$ ipython --no-banner

In [1]: import numpy as np

In [2]: np.set_printoptions(precision=2, suppress=True, linewidth=100, legacy="1.25")

In [3]: K = np.loadtxt("data.csv", delimiter=",")

In [4]: print(K)
[[1.   0.7  0.49 0.34 0.24 0.17 0.12 0.08 0.06 0.04]
 [0.7  1.   0.7  0.49 0.34 0.24 0.17 0.12 0.08 0.06]
 [0.49 0.7  1.   0.7  0.49 0.34 0.24 0.17 0.12 0.08]
 [0.34 0.49 0.7  1.   0.7  0.49 0.34 0.24 0.17 0.12]
 [0.24 0.34 0.49 0.7  1.   0.7  0.49 0.34 0.24 0.17]
 [0.17 0.24 0.34 0.49 0.7  1.   0.7  0.49 0.34 0.24]
 [0.12 0.17 0.24 0.34 0.49 0.7  1.   0.7  0.49 0.34]
 [0.08 0.12 0.17 0.24 0.34 0.49 0.7  1.   0.7  0.49]
 [0.06 0.08 0.12 0.17 0.24 0.34 0.49 0.7  1.   0.7 ]
 [0.04 0.06 0.08 0.12 0.17 0.24 0.34 0.49 0.7  1.  ]]

In [5]: rng = np.random.default_rng(50421)

In [6]: labels = rng.permutation(10)

In [7]: print(labels)
[7 6 2 1 9 8 5 4 3 0]

In [8]: other = K[labels][:, labels]

In [9]: print(round(np.linalg.det(other), 2), round(float(np.linalg.det(K[labels])), 2))
0.0 -0.0

In [10]: print(np.allclose(other, K))
False

In [11]: print(other)
[[1.   0.7  0.17 0.12 0.49 0.7  0.49 0.34 0.24 0.08]
 [0.7  1.   0.24 0.17 0.34 0.49 0.7  0.49 0.34 0.12]
 [0.17 0.24 1.   0.7  0.08 0.12 0.34 0.49 0.7  0.49]
 [0.12 0.17 0.7  1.   0.06 0.08 0.24 0.34 0.49 0.7 ]
 [0.49 0.34 0.08 0.06 1.   0.7  0.24 0.17 0.12 0.04]
 [0.7  0.49 0.12 0.08 0.7  1.   0.34 0.24 0.17 0.06]
 [0.49 0.7  0.34 0.24 0.24 0.34 1.   0.7  0.49 0.17]
 [0.34 0.49 0.49 0.34 0.17 0.24 0.7  1.   0.7  0.24]
 [0.24 0.34 0.7  0.49 0.12 0.17 0.49 0.7  1.   0.34]
 [0.08 0.12 0.49 0.7  0.04 0.06 0.17 0.24 0.34 1.  ]]

In [12]: print(np.diag(other))
[1. 1. 1. 1. 1. 1. 1. 1. 1. 1.]

In [13]: print(round(float(np.abs(np.linalg.eigvals(K)).max()), 2))
4.25

In [14]: print(round(np.linalg.det(K), 2))
0.0

In [15]: np.linalg.determinant(K)
AttributeError: module 'numpy.linalg' has no attribute 'determinant'


In [16]: print(np.allclose(K @ K.T, K.T @ K))
True

In [17]: print((K + K.T) / 2)
[[1.   0.7  0.49 0.34 0.24 0.17 0.12 0.08 0.06 0.04]
 [0.7  1.   0.7  0.49 0.34 0.24 0.17 0.12 0.08 0.06]
 [0.49 0.7  1.   0.7  0.49 0.34 0.24 0.17 0.12 0.08]
 [0.34 0.49 0.7  1.   0.7  0.49 0.34 0.24 0.17 0.12]
 [0.24 0.34 0.49 0.7  1.   0.7  0.49 0.34 0.24 0.17]
 [0.17 0.24 0.34 0.49 0.7  1.   0.7  0.49 0.34 0.24]
 [0.12 0.17 0.24 0.34 0.49 0.7  1.   0.7  0.49 0.34]
 [0.08 0.12 0.17 0.24 0.34 0.49 0.7  1.   0.7  0.49]
 [0.06 0.08 0.12 0.17 0.24 0.34 0.49 0.7  1.   0.7 ]
 [0.04 0.06 0.08 0.12 0.17 0.24 0.34 0.49 0.7  1.  ]]

In [18]: evals, evecs = np.linalg.eigh(K)

In [19]: x0 = np.array([-8, 9, -2, -2, 5, 5, 3, -9, 1, -2])

In [20]: print(round(x0 @ K @ x0 / (x0 @ x0), 2), round(float(evals[0]), 2), round(float(evals[-1]), 2))
0.42 0.18 4.25

In [21]: print(round(float(x0 @ K @ x0), 2))
125.76

In [22]: print(evecs * np.maximum(evals, 0) @ evecs.T)
[[1.   0.7  0.49 0.34 0.24 0.17 0.12 0.08 0.06 0.04]
 [0.7  1.   0.7  0.49 0.34 0.24 0.17 0.12 0.08 0.06]
 [0.49 0.7  1.   0.7  0.49 0.34 0.24 0.17 0.12 0.08]
 [0.34 0.49 0.7  1.   0.7  0.49 0.34 0.24 0.17 0.12]
 [0.24 0.34 0.49 0.7  1.   0.7  0.49 0.34 0.24 0.17]
 [0.17 0.24 0.34 0.49 0.7  1.   0.7  0.49 0.34 0.24]
 [0.12 0.17 0.24 0.34 0.49 0.7  1.   0.7  0.49 0.34]
 [0.08 0.12 0.17 0.24 0.34 0.49 0.7  1.   0.7  0.49]
 [0.06 0.08 0.12 0.17 0.24 0.34 0.49 0.7  1.   0.7 ]
 [0.04 0.06 0.08 0.12 0.17 0.24 0.34 0.49 0.7  1.  ]]

In [23]: print(np.linalg.eigvalsh(K[1:, 1:]))
[0.19 0.2  0.23 0.28 0.39 0.6  1.02 2.02 4.09]

In [24]: A = np.loadtxt("sample2.csv", delimiter=",")

In [25]: print(A)
[[  0.   0.   0.   0.   0.   0.]
 [ 10. -15. -15. -15.  -5.  10.]
 [  8. -12. -12. -12.  -4.   8.]
 [  0.   0.   0.   0.   0.   0.]
 [  2.  -3.  -3.  -3.  -1.   2.]
 [  2.  -3.  -3.  -3.  -1.   2.]
 [  2.  -3.  -3.  -3.  -1.   2.]
 [  0.   0.   0.   0.   0.   0.]
 [ 10. -15. -15. -15.  -5.  10.]
 [ 10. -15. -15. -15.  -5.  10.]
 [  4.  -6.  -6.  -6.  -2.   4.]
 [  6.  -9.  -9.  -9.  -3.   6.]
 [ 10. -15. -15. -15.  -5.  10.]]

In [26]: cen = A - A.mean(axis=0)

In [27]: Uu, sigma, Vt = np.linalg.svd(cen, full_matrices=False)

In [28]: print((sigma ** 2).sum() ** 2 / (sigma ** 4).sum())
1.0

In [29]: print(np.round(cen.mean(axis=0), 2) + 0)
[0. 0. 0. 0. 0. 0.]

In [30]: print(np.abs(Vt[0]).argmax())
1

In [31]: print(sigma.round(2) + 0)
[43.78  0.    0.    0.    0.    0.  ]

In [32]: print(np.unique(A.round(6), axis=0).shape)
(6, 6)

In [33]: print(np.allclose(A[:-1].T @ np.linalg.lstsq(A[:-1].T, A[-1])[0], A[-1]))
True

In [34]: print(A @ np.linalg.pinv(A) @ A)
[[  0.   0.   0.   0.   0.   0.]
 [ 10. -15. -15. -15.  -5.  10.]
 [  8. -12. -12. -12.  -4.   8.]
 [  0.   0.   0.   0.   0.   0.]
 [  2.  -3.  -3.  -3.  -1.   2.]
 [  2.  -3.  -3.  -3.  -1.   2.]
 [  2.  -3.  -3.  -3.  -1.   2.]
 [  0.   0.   0.   0.   0.   0.]
 [ 10. -15. -15. -15.  -5.  10.]
 [ 10. -15. -15. -15.  -5.  10.]
 [  4.  -6.  -6.  -6.  -2.   4.]
 [  6.  -9.  -9.  -9.  -3.   6.]
 [ 10. -15. -15. -15.  -5.  10.]]

In [35]: print(np.abs(np.diag(np.linalg.qr(A)[1])) > 1e-9)
[ True False False False False False]

In [36]: M = np.load("m.npy")

In [37]: print(M)
[[ 0.  -0.5  0.3  4.  -1.2  0.7  0.2  0.8  1.5 -0.3  0.1]
 [ 0.4 -1.5  0.7 10.   0.4  0.3 -0.2 -0.1 -1.   0.8 -0.1]
 [-0.6  0.7 -1.5  1.   0.8 -0.3 -0.6 -1.5 -1.4  1.4 -0.2]
 [ 0.8 -0.2  1.  16.  -0.6 -0.5  0.3 -1.   0.5 -0.2  0.1]
 [ 0.2  0.2  1.6 -2.   1.4  0.8  1.4  0.8 -2.5 -0.3 -1.2]]

In [38]: print(np.linalg.norm(M, axis=1).argmax())
3

In [39]: print(round(float(np.linalg.norm(M) ** 2 / np.linalg.norm(M, 2) ** 2), 2))
1.09

In [40]: print(np.round(M[3] @ M[1], 2))
160.3

In [41]: print(np.round(np.linalg.norm(M, 2), 2))
19.52

In [42]: print(round(np.linalg.norm(M[3] - M[1]), 2))
6.63

In [43]: print(np.linalg.norm(M, axis=1))
[ 4.62 10.24  3.38 16.11  4.43]

In [44]: print(np.linalg.norm(M, axis=0))
[ 1.1   1.75  2.53 19.42  2.14  1.25  1.58  2.13  3.42  1.68  1.23]

In [45]: other = M + rng.integers(-2, 3, (5, 1)) @ rng.integers(-2, 3, (1, 11))

In [46]: print(other)
[[-2.  -2.5  2.3  4.  -1.2 -1.3  1.2  0.8 -0.5 -1.3  2.1]
 [-3.6 -5.5  4.7 10.   0.4 -3.7  1.8 -0.1 -5.  -1.2  3.9]
 [ 3.4  4.7 -5.5  1.   0.8  3.7 -2.6 -1.5  2.6  3.4 -4.2]
 [ 2.8  1.8 -1.  16.  -0.6  1.5 -0.7 -1.   2.5  0.8 -1.9]
 [-1.8 -1.8  3.6 -2.   1.4 -1.2  2.4  0.8 -4.5 -1.3  0.8]]

In [47]: print(np.abs(other - M).sum(axis=1))
[14. 28. 28. 14. 14.]

In [48]: print(np.linalg.matrix_rank(other - M, tol=1e-8))
1

In [49]: mat = np.load("test18.npy")

In [50]: print(mat)
[[12  6 15 11]
 [ 6 12 15  2]
 [15 15 16 13]
 [11  2 13 16]]

In [51]: x0 = np.array([3, -3, -1, -3])

In [52]: y = mat @ x0

In [53]: print(y)
[-30 -39 -55 -34]

In [54]: print(np.round(np.linalg.solve(mat.T, mat[0]), 2) + 0)
[1. 0. 0. 0.]

In [55]: print(np.linalg.solve(mat, y))
[ 3. -3. -1. -3.]

In [56]: print(np.round(np.linalg.solve(mat, mat[:, 2]), 2) + 0)
[0. 0. 1. 0.]

In [57]: print(np.linalg.solve(mat, 4 * y))
[ 12. -12.  -4. -12.]

In [58]: print(np.all(np.linalg.eigvalsh(mat) > 0))
False

In [59]: print(round(np.linalg.eigvalsh(mat).min(), 2))
-5.04
